$ python3 -q
>>> import numpy as np
>>> from numpy import linalg as LA
>>> np.set_printoptions(precision=2, suppress=True, linewidth=120, floatmode="fixed")
>>> r0 = np.array([-1, -2, 2])
>>> rng = np.random.default_rng(1700)
>>> J = np.outer(rng.normal(size=24), r0) + 0.05 * rng.normal(size=(24, 3))
>>> print(J)
[[-1.05 -1.99  2.01]
 [ 1.62  3.20 -3.19]
 [ 0.30  0.67 -0.71]
 [-0.30 -0.89  0.80]
 [ 0.90  1.64 -1.69]
 [ 1.54  2.88 -2.92]
 [-1.92 -3.85  3.84]
 [-0.38 -0.71  0.79]
 [ 0.05 -0.04  0.04]
 [-0.79 -1.54  1.53]
 [-0.87 -1.84  1.81]
 [-1.85 -3.69  3.87]
 [-1.09 -2.09  2.00]
 [ 0.25  0.40 -0.41]
 [-0.91 -1.75  1.74]
 [ 0.88  1.61 -1.56]
 [-1.58 -3.16  3.16]
 [-0.02 -0.09  0.06]
 [ 0.31  0.65 -0.67]
 [-0.65 -1.40  1.45]
 [-0.23 -0.50  0.40]
 [-0.32 -0.55  0.46]
 [-2.34 -4.63  4.65]
 [ 1.20  2.43 -2.45]]
>>> M2 = J / LA.norm(J, axis=1, keepdims=True)
>>> gram = M2 @ M2.T
>>> (gram - 2 * np.eye(24)).round(6).argmax(axis=1)
array([14, 23, 18, 10,  5,  4, 16, 11, 17, 14,  6, 19, 14,  4,  9,  5,  6,  3, 23, 11, 21, 20, 16,  1])
>>> round(np.degrees(np.arccos(np.clip(gram[9, 12], -1, 1))), 2)
np.float64(1.1)
>>> M = np.load("run14.npy")
>>> print(M)
[[3 0 0 0 0 0 0 0 0 0 0 0 0]
 [0 0 0 0 0 0 0 0 0 0 0 0 0]
 [3 2 1 0 0 0 0 0 0 0 0 0 0]
 [0 3 0 1 0 0 0 0 0 0 0 0 0]
 [2 2 0 2 1 0 0 0 0 0 0 0 0]
 [2 3 0 1 2 0 0 0 0 0 0 0 0]
 [1 3 1 0 3 1 0 0 0 0 0 0 0]
 [1 0 1 3 2 0 3 2 0 0 0 0 0]
 [1 1 3 3 1 0 3 3 1 0 0 0 0]
 [0 1 1 2 3 0 0 0 3 3 0 0 0]
 [0 0 1 2 3 0 3 1 3 0 1 0 0]
 [0 0 3 3 3 3 2 2 1 2 3 1 0]
 [1 0 3 1 2 0 0 1 2 1 2 3 2]]
>>> round(float(np.trace(LA.pinv(M) @ M)), 2)
12.0
>>> print(LA.lstsq(M[:-1].T, M[-1])[2])
11
>>> idx = rng.permutation(13)
>>> idx
array([10,  9,  0,  2, 12, 11,  5,  8,  1,  3,  7,  6,  4])
>>> M2 = M[idx][:, idx]
>>> np.sort(np.abs(LA.eigvals(M2)))
array([0.00, 0.00, 0.00, 1.00, 1.00, 1.00, 1.00, 1.00, 1.00, 2.00, 2.00, 3.00, 3.00])
>>> print(np.allclose(M2, M))
False
>>> round(float(LA.det(M2)), 2), round(float(LA.det(M[idx])), 2)
(0.0, 0.0)
>>> np.diag(M2)
array([1, 3, 3, 1, 2, 1, 0, 1, 0, 1, 2, 0, 1])
>>> Uu, s, VT = LA.svd(M)
>>> evecs = VT[:(s > 1e-8).sum()]
>>> vec = M[10] + -2 * M[3] + rng.integers(2) * np.eye(13)[9]
>>> print(vec)
[ 0.00 -6.00  1.00  0.00  3.00  0.00  3.00  1.00  3.00  0.00  1.00  0.00  0.00]
>>> np.diag(evecs.T @ evecs)
array([1.00, 1.00, 1.00, 1.00, 1.00, 1.00, 1.00, 1.00, 1.00, 1.00, 0.97, 0.61, 0.43])
>>> LA.matrix_rank(np.vstack([M, vec]))
np.int64(12)
>>> round(LA.norm(vec - evecs.T @ evecs @ vec), 2)
np.float64(0.0)
>>> print(round(float(LA.norm(M) ** 2 / LA.norm(M, 2) ** 2), 2))
1.77
>>> print(round(LA.norm(M, "nuc"), 2))
44.66
>>> round(float(LA.norm(M, 2)), 2)
13.38
>>> np.round(LA.norm(M, 1), 2), np.round(LA.norm(M, np.inf), 2)
(np.float64(20.0), np.float64(23.0))
>>> LA.norm(M, axis=1).argmax()
np.int64(11)
>>> M[11] @ M[12]
np.int64(33)
>>> print(round(LA.norm(M[11], 1), 2), np.round(LA.norm(M[11], np.inf), 2))
23.0 3.0
>>> LA.norm(M, axis=0)
array([5.48, 6.08, 5.66, 6.48, 7.07, 3.16, 5.57, 4.36, 4.90, 3.74, 3.74, 3.16, 2.00])
>>> m1 = np.loadtxt("mat.csv", delimiter=",")
>>> m1
array([[0.25, 0.25, 0.25, 0.00, 0.25, 0.00, 0.00],
       [0.50, 0.50, 0.00, 0.00, 0.00, 0.00, 0.00],
       [0.00, 0.00, 1.00, 0.00, 0.00, 0.00, 0.00],
       [0.00, 0.00, 0.00, 0.50, 0.00, 0.00, 0.50],
       [0.00, 0.00, 0.00, 0.00, 0.67, 0.33, 0.00],
       [0.00, 0.00, 0.33, 0.33, 0.00, 0.33, 0.00],
       [0.00, 0.25, 0.25, 0.00, 0.25, 0.00, 0.25]])
>>> # a transition matrix
>>> vec = np.array([0, 1, 0, 2, -2, -1, 1])
>>> target = m1 @ vec
>>> target
array([-0.25,  0.50,  0.00,  1.50, -1.67,  0.33,  0.00])
>>> LA.solve(m1.T, m1[4])
array([ 0.00, -0.00, -0.00,  0.00,  1.00, -0.00,  0.00])
